$ python3 -q
>>> import numpy as np
>>> import numpy.linalg as la
>>> np.set_printoptions(precision=3, suppress=True, linewidth=120)
>>> m1 = np.load("run4.npy")
>>> m1
array([[24, 16, 24,  0],
       [ 9,  6,  9,  0],
       [18, 12, 18,  0],
       [18, 12, 18,  0]])
>>> # rows and columns are dependent
>>> la.matrix_rank(m1, rtol=0.1)
np.int64(1)
>>> round(float(la.norm(m1, 2) / la.norm(m1)), 3)
1.0
>>> la.cond(m1) > 100
np.True_
>>> np.argsort(-la.norm(m1, axis=0).round(6), kind="stable")[:3]
array([0, 2, 1])
>>> m1.mean(axis=0)
array([17.25, 11.5 , 17.25,  0.  ])
>>> m1 - m1[0]
array([[  0,   0,   0,   0],
       [-15, -10, -15,   0],
       [ -6,  -4,  -6,   0],
       [ -6,  -4,  -6,   0]])
>>> m1.sum(axis=0)
array([69, 46, 69,  0])
>>> np.abs(m1).max()
np.int64(24)
>>> np.diff(m1, axis=0)
array([[-15, -10, -15,   0],
       [  9,   6,   9,   0],
       [  0,   0,   0,   0]])
>>> np.unravel_index(np.abs(m1).argmax(), m1.shape)
(np.int64(0), np.int64(0))
>>> G = m1.T @ m1
>>> la.matrix_rank(G)
np.int64(1)
>>> np.allclose(G, G.T)
True
>>> (m1 @ m1.T).shape
(4, 4)
>>> np.round(la.svd(m1, compute_uv=False) ** 2, 3) + 0
array([3190.,    0.,    0.,    0.])
>>> u = np.array([2, -3])
>>> np.correlate(m1[2], m1[0], "full")
array([   0,  432,  576, 1056,  576,  432,    0])
>>> Y = m1[0, 0] * m1[1:] - np.outer(m1[1:, 0], m1[0])
>>> Y
array([[0, 0, 0, 0],
       [0, 0, 0, 0],
       [0, 0, 0, 0]])
>>> la.matrix_rank(Y), la.matrix_rank(m1)
(np.int64(0), np.int64(1))
>>> m1[:, 0] / m1[0, 0]
array([1.   , 0.375, 0.75 , 0.75 ])
>>> np.flatnonzero(~Y.round(6).any(axis=1))
array([0, 1, 2])
>>> K = np.loadtxt("dump.csv", delimiter=",")
>>> K
array([[-0.574,  0.574, -0.574, -0.108],
       [-0.574, -0.711, -0.204,  0.353],
       [ 0.574, -0.207, -0.79 ,  0.059],
       [ 0.115,  0.35 ,  0.061,  0.928]])
>>> x = np.array([1, 2, 0, 1])
>>> 4 - la.matrix_rank(K - np.eye(4), tol=1e-8)
np.int64(1)
>>> basis = np.sign(np.array([[0, 2, 0], [2, 2, 1], [0, 0, 2]]))
>>> Y = (np.tril(basis, -1) + np.eye(3)) @ (np.triu(basis, 1) + np.eye(3))
>>> w = np.array([6, 6, 6])
>>> X = np.rint(Y * w @ la.inv(Y)) + 0
>>> X
array([[6., 0., 0.],
       [0., 6., 0.],
       [0., 0., 6.]])
>>> # triangular: eigenvalues sit on the diagonal
>>> hat = np.triu(np.array([[-1, 4, -5], [1, -2, 5], [4, 1, 2]]), 1) + np.eye(3)
>>> Y = hat @ X @ la.inv(hat)
>>> Y
array([[6., 0., 0.],
       [0., 6., 0.],
       [0., 0., 6.]])
>>> Y = np.array([[0, -1, 0], [2, -2, 2], [-3, -2, -1]])
>>> np.einsum("ik,kj->ij", X, Y)
array([[  0.,  -6.,   0.],
       [ 12., -12.,  12.],
       [-18., -12.,  -6.]])
>>> Y.T @ X.T
array([[  0.,  12., -18.],
       [ -6., -12., -12.],
       [  0.,  12.,  -6.]])
>>> np.round(la.det(m1), 3)
np.float64(0.0)
>>> m1 @ m1
array([[1152,  768, 1152,    0],
       [ 432,  288,  432,    0],
       [ 864,  576,  864,    0],
       [ 864,  576,  864,    0]])
>>> np.allclose(m1 @ m1.T, m1.T @ m1)
False
>>> la.matrix_power(m1, 2)
array([[1152,  768, 1152,    0],
       [ 432,  288,  432,    0],
       [ 864,  576,  864,    0],
       [ 864,  576,  864,    0]])
>>> (m1 - m1.T) / 2
array([[ 0. ,  3.5,  3. , -9. ],
       [-3.5,  0. , -1.5, -6. ],
       [-3. ,  1.5,  0. , -9. ],
       [ 9. ,  6. ,  9. ,  0. ]])
>>> w, evecs = la.eigh(X)
>>> x = np.array([1, 0, 0])
>>> evecs * np.maximum(w, 0) @ evecs.T
array([[6., 0., 0.],
       [0., 6., 0.],
       [0., 0., 6.]])
>>> la.eigvalsh(X[1:, 1:])
array([6., 6.])
>>> evecs * np.abs(w) @ evecs.T
array([[6., 0., 0.],
       [0., 6., 0.],
       [0., 0., 6.]])
>>> w, evecs = la.eig(X)
>>> np.sort(la.eigvals(X @ X))
array([36., 36., 36.])
>>> np.prod(w)
np.float64(216.0)
>>> w
array([6., 6., 6.])
>>> np.sort(la.eigvals(la.inv(X)))
array([0.167, 0.167, 0.167])
>>> Y = np.array([[-1, 0], [2, 0], [1, -2]])
>>> F = np.tile(Y, (2, 3))
>>> F
array([[-1,  0, -1,  0, -1,  0],
       [ 2,  0,  2,  0,  2,  0],
       [ 1, -2,  1, -2,  1, -2],
       [-1,  0, -1,  0, -1,  0],
       [ 2,  0,  2,  0,  2,  0],
       [ 1, -2,  1, -2,  1, -2]])
>>> # columns 0 and 2 are equal
>>> left, s, VT = la.svd(F)
>>> np.argmax(s[:-1] / (s[1:] + 1e-6)) + 1
np.int64(2)
>>> Y = left[:, :2] @ np.diag(s[:2]) @ VT[:2]
>>> Y.round(3) + 0
array([[-1.,  0., -1.,  0., -1.,  0.],
       [ 2.,  0.,  2.,  0.,  2.,  0.],
       [ 1., -2.,  1., -2.,  1., -2.],
       [-1.,  0., -1.,  0., -1.,  0.],
       [ 2.,  0.,  2.,  0.,  2.,  0.],
       [ 1., -2.,  1., -2.,  1., -2.]])
>>> la.matrix_rank(F, rtol=0.05)
np.int64(2)
>>> la.matrix_rank(Y)
np.int64(2)
>>> round(la.norm(F - Y) / la.norm(F), 3)
np.float64(0.0)
>>> round(np.abs(F - Y).max(), 3)
np.float64(0.0)
>>> round(la.det(F), 3)
np.float64(0.0)
>>> np.allclose(F @ F.T, F.T @ F)
False
>>> (F + F.T) / 2
array([[-1. ,  1. ,  0. , -0.5,  0.5,  0.5],
       [ 1. ,  0. ,  0. ,  0. ,  1. , -1. ],
       [ 0. ,  0. ,  1. , -1.5,  1.5, -0.5],
       [-0.5,  0. , -1.5,  0. , -0.5, -1. ],
       [ 0.5,  1. ,  1.5, -0.5,  2. ,  0.5],
       [ 0.5, -1. , -0.5, -1. ,  0.5, -2. ]])
>>> np.allclose(F, F.T)
False
>>> (F - F.T) / 2
array([[ 0. , -1. , -1. ,  0.5, -1.5, -0.5],
       [ 1. ,  0. ,  2. ,  0. ,  1. ,  1. ],
       [ 1. , -2. ,  0. , -0.5, -0.5, -1.5],
       [-0.5,  0. ,  0.5,  0. , -0.5,  1. ],
       [ 1.5, -1. ,  0.5,  0.5,  0. , -0.5],
       [ 0.5, -1. ,  1.5, -1. ,  0.5,  0. ]])
>>> np.trace(F)
np.int64(0)
>>> np.round(np.sort(np.abs(la.eigvals(F))), 3) + 0
array([0., 0., 0., 0., 0., 0.])
>>> rng = np.random.default_rng(906419)
>>> idx = rng.permutation(4)
>>> idx
array([0, 1, 2, 3])
>>> Y = m1[idx][:, idx]
>>> Y
array([[24, 16, 24,  0],
       [ 9,  6,  9,  0],
       [18, 12, 18,  0],
       [18, 12, 18,  0]])
>>> np.trace(Y)
np.int64(48)
>>> np.sort(np.abs(la.eigvals(Y)))
array([ 0.,  0.,  0., 48.])
>>> la.lstsq(Y[:-1].T, Y[-1])[2]
np.int32(1)
>>> np.unique(Y.round(6), axis=0).shape
(3, 4)
>>> Y @ la.pinv(Y) @ Y
array([[24., 16., 24.,  0.],
       [ 9.,  6.,  9.,  0.],
       [18., 12., 18.,  0.],
       [18., 12., 18.,  0.]])
>>> mat = np.arange(8).reshape(4, 2) + -3
>>> mat
array([[-3, -2],
       [-1,  0],
       [ 1,  2],
       [ 3,  4]])
>>> la.svd(mat, compute_uv=False)
array([6.488, 1.378])
>>> np.unravel_index(np.abs(mat).argmax(), mat.shape)
(np.int64(3), np.int64(1))
>>> np.diff(mat, axis=0)
array([[2, 2],
       [2, 2],
       [2, 2]])
>>> mat.shape
(4, 2)
>>> la.rank(mat)
Traceback (most recent call last):
  File "<python-input-94>", line 1, in <module>
    la.rank(mat)
    ^^^^^^^
AttributeError: module 'numpy.linalg' has no attribute 'rank'
>>> mat.sum(axis=1)
array([-5, -1,  3,  7])
>>> np.abs(mat).max()
np.int64(4)
